% python3 -q
>>> import numpy as np
>>> from numpy import linalg as LA
>>> np.set_printoptions(precision=3, suppress=True, linewidth=160)
>>> m1 = np.load("mat.npy")
>>> m1
array([[ 1,  1,  1,  1,  1,  1,  1,  1],
       [ 1, -1,  1, -1,  1, -1,  1, -1],
       [ 1,  1, -1, -1, -1, -1,  1,  1],
       [ 1, -1, -1,  1,  1, -1, -1,  1],
       [ 1, -1, -1,  1, -1,  1,  1, -1],
       [ 1,  1, -1, -1,  1,  1, -1, -1]])
>>> def softmax(z):
...     e = np.exp(z - z.max(axis=-1, keepdims=True))
...     return e / e.sum(axis=-1, keepdims=True)
... 
>>> softmax(m1).sum(axis=1)
array([1., 1., 1., 1., 1., 1.])
>>> softmax(m1[1] + 4)
array([0.22, 0.03, 0.22, 0.03, 0.22, 0.03, 0.22, 0.03])
>>> np.round(softmax(10 * m1[1]), 3) + 0
array([0.25, 0.  , 0.25, 0.  , 0.25, 0.  , 0.25, 0.  ])
>>> softmax(m1[1])
array([0.22, 0.03, 0.22, 0.03, 0.22, 0.03, 0.22, 0.03])
>>> att = m1 @ m1.T / np.sqrt(8)
>>> softmax(att)
array([[0.772, 0.046, 0.046, 0.046, 0.046, 0.046],
       [0.046, 0.772, 0.046, 0.046, 0.046, 0.046],
       [0.046, 0.046, 0.772, 0.046, 0.046, 0.046],
       [0.046, 0.046, 0.046, 0.772, 0.046, 0.046],
       [0.046, 0.046, 0.046, 0.046, 0.772, 0.046],
       [0.046, 0.046, 0.046, 0.046, 0.046, 0.772]])
>>> softmax(att + np.triu(np.full(att.shape, -np.inf), 1))
array([[1.   , 0.   , 0.   , 0.   , 0.   , 0.   ],
       [0.056, 0.944, 0.   , 0.   , 0.   , 0.   ],
       [0.053, 0.053, 0.894, 0.   , 0.   , 0.   ],
       [0.05 , 0.05 , 0.05 , 0.849, 0.   , 0.   ],
       [0.048, 0.048, 0.048, 0.048, 0.809, 0.   ],
       [0.046, 0.046, 0.046, 0.046, 0.046, 0.772]])
>>> x = np.array([-1, 0, 3, 3, 3, 1, 2, 0])
>>> (m1 * x).sum(axis=1)
array([11,  3, -9, -1, -1, -5])
>>> m1 * x
array([[-1,  0,  3,  3,  3,  1,  2,  0],
       [-1,  0,  3, -3,  3, -1,  2,  0],
       [-1,  0, -3, -3, -3, -1,  2,  0],
       [-1,  0, -3,  3,  3, -1, -2,  0],
       [-1,  0, -3,  3, -3,  1,  2,  0],
       [-1,  0, -3, -3,  3,  1, -2,  0]])
>>> x @ m1
Traceback (most recent call last):
  File "<python-input-16>", line 1, in <module>
    x @ m1
    ~~^~~~
ValueError: matmul: Input operand 1 has a mismatch in its core dimension 0, with gufunc signature (n?,k),(k,m?)->(n?,m?) (size 6 is different from 8)
>>> Y = m1[0, 0] * m1[1:] - np.outer(m1[1:, 0], m1[0])
>>> Y
array([[ 0, -2,  0, -2,  0, -2,  0, -2],
       [ 0,  0, -2, -2, -2, -2,  0,  0],
       [ 0, -2, -2,  0,  0, -2, -2,  0],
       [ 0, -2, -2,  0, -2,  0,  0, -2],
       [ 0,  0, -2, -2,  0,  0, -2, -2]])
>>> m1[:, 0] / m1[0, 0]
array([1., 1., 1., 1., 1., 1.])
>>> LA.matrix_rank(Y), LA.matrix_rank(m1)
(np.int64(5), np.int64(6))
>>> np.flatnonzero(~Y.round(6).any(axis=1))
array([], dtype=int64)
